>>> import numpy as np
>>> from numpy import linalg as LA
>>> np.set_printoptions(precision=2, suppress=True, linewidth=100)
>>> def rd(a):
...     return np.round(a, 2) + 0
... 
>>> J = np.diag(3 * np.array([3, 0, 2, -3])) + np.array([[1, 1, 0, 0], [0, 1, 2, 1], [0, 1, 1, 2], [2, 2, 2, 2]])
>>> J
array([[10,  1,  0,  0],
       [ 0,  1,  2,  1],
       [ 0,  1,  7,  2],
       [ 2,  2,  2, -7]])
>>> ev, evecs = LA.eig(J)
>>> rd(np.prod(ev))
np.float64(-424.0)
>>> rd(np.sort(LA.eigvals(LA.inv(J))))
array([-0.13,  0.1 ,  0.13,  1.35])
>>> rd(np.sort(LA.eigvals(J @ J)))
array([  0.55,  55.2 ,  58.51, 100.74])
>>> B = np.array([[1, 3], [4, 4]])
>>> C = np.kron(B, J)
>>> rd(LA.norm(C, 2)), rd(LA.norm(B, 2) * LA.norm(J, 2))
(np.float64(66.92), np.float64(66.92))
>>> q = J.astype(float).copy()
>>> for j in range(4):
...     q[:, j] -= q[:, :j] @ (q[:, :j].T @ q[:, j])
...     q[:, j] /= LA.norm(q[:, j])
... 
>>> rd(q.T @ q)
array([[1., 0., 0., 0.],
       [0., 1., 0., 0.],
       [0., 0., 1., 0.],
       [0., 0., 0., 1.]])
>>> q, R = LA.qr(J)
>>> np.allclose(R.T @ R, J.T @ J)
True
>>> q.shape, R.shape
((4, 4), (4, 4))
>>> rd(q)
array([[-0.98,  0.15, -0.09, -0.08],
       [ 0.  , -0.44,  0.08, -0.89],
       [ 0.  , -0.44, -0.89,  0.13],
       [-0.2 , -0.77,  0.45,  0.42]])
>>> rd(np.trace(q @ q.T))
np.float64(4.0)
>>> rd(q @ R)
array([[10.,  1.,  0.,  0.],
       [ 0.,  1.,  2.,  1.],
       [ 0.,  1.,  7.,  2.],
       [ 2.,  2.,  2., -7.]])
>>> rng = np.random.default_rng(827084)
>>> labels = rng.permutation(4)
>>> labels
array([3, 0, 2, 1])
>>> B = q[labels][:, labels]
>>> rd(LA.det(B)), rd(LA.det(q[labels]))
(np.float64(-1.0), np.float64(-1.0))
>>> rd(np.diag(B))
array([ 0.42, -0.98, -0.89, -0.44])
>>> np.allclose(B, q)
False
>>> m1 = np.loadtxt("layer13.csv", delimiter=",")
>>> m1
array([[ -4.,   1.,  -1.,   5.],
       [  1.,   8.,  -3.,  -2.],
       [ -1.,  -3., -10.,   1.],
       [  5.,  -2.,   1.,   8.]])
>>> hat = np.triu(np.array([[2, 2, 2, -1], [1, 1, -2, 1], [0, 2, 0, 2], [1, -1, 0, -2]]), 1) + np.eye(4)
>>> B = hat @ m1 @ LA.inv(hat)
>>> hat @ m1 - m1 @ hat
array([[ -5.,  20., -17., -13.],
       [  7.,   2.,  35.,   5.],
       [ 10.,  -2.,  -2.,  38.],
       [  0., -10., -14.,   5.]])
>>> np.trace(B), np.trace(m1)
(np.float64(2.0), np.float64(2.0))
>>> rd(np.poly(B))
array([   1.,   -2., -161.,  216., 5172.])
>>> x0 = np.array([-1, -1, 0, 2])
>>> rhs = m1 @ x0
>>> rhs
array([ 13., -13.,   6.,  13.])
>>> rd(LA.solve(m1.T, m1[0]))
array([1., 0., 0., 0.])
>>> rd(LA.solve(m1, m1[:, 1]))
array([0., 1., 0., 0.])
>>> rd(LA.solve(m1, rhs + m1[:, 0]))
array([ 0., -1.,  0.,  2.])
>>> labels = rng.permutation(4)
>>> B = m1[:, labels] * rng.choice([-1, 1], 4)
>>> B
array([[  5.,  -4.,  -1.,   1.],
       [ -2.,   1.,  -3.,   8.],
       [  1.,  -1., -10.,  -3.],
       [  8.,   5.,   1.,  -2.]])
>>> U, _, Vt = LA.svd(m1.T @ B)
>>> rd(U @ Vt)
array([[0., 1., 0., 0.],
       [0., 0., 0., 1.],
       [0., 0., 1., 0.],
       [1., 0., 0., 0.]])
>>> B = np.array([[1, -3, -1], [2, 3, 3], [2, 3, 3]])
>>> C = np.array([[1, 1], [2, 0]])
>>> K = np.block([[B, np.zeros((3, 2))], [np.zeros((2, 3)), C]])
>>> K
array([[ 1., -3., -1.,  0.,  0.],
       [ 2.,  3.,  3.,  0.,  0.],
       [ 2.,  3.,  3.,  0.,  0.],
       [ 0.,  0.,  0.,  1.,  1.],
       [ 0.,  0.,  0.,  2.,  0.]])
>>> # row 2 repeats row 1
>>> np.argsort(-LA.norm(K, axis=0).round(6), kind="stable")[:3]
array([1, 2, 0])
>>> LA.cond(K) > 100
np.True_
>>> F = np.load("w.npy")
>>> F
array([[ 18.48, -15.35, -29.97, -40.65],
       [  0.33, -19.46,  22.91,  -9.5 ],
       [ 16.38, -17.53, -30.93, -40.04],
       [  0.14, -19.49,  20.1 ,  -9.22],
       [ -1.16, -20.77,  22.04, -10.38],
       [ 16.03, -17.17, -30.83, -39.36],
       [  0.76, -20.43,  23.5 , -11.08],
       [ 16.57, -17.05, -28.48, -39.6 ],
       [ -0.35, -19.6 ,  21.7 ,  -9.59],
       [ -0.36, -20.22,  22.98, -10.83],
       [  0.7 , -20.63,  22.18,  -9.62],
       [ -0.07, -19.58,  23.19, -10.03]])
>>> LA.matrix_rank(m1)
np.int64(4)
>>> m1.shape
(4, 4)
>>> m1[:, 4]
Traceback (most recent call last):
  File "<python-input-58>", line 1, in <module>
    m1[:, 4]
    ~~^^^^^^
IndexError: index 4 is out of bounds for axis 1 with size 4
>>> m1.sum(axis=1)
array([  1.,   4., -13.,  12.])
>>> np.abs(m1).max()
np.float64(10.0)
>>> m1 - m1[0]
array([[ 0.,  0.,  0.,  0.],
       [ 5.,  7., -2., -7.],
       [ 3., -4., -9., -4.],
       [ 9., -3.,  2.,  3.]])
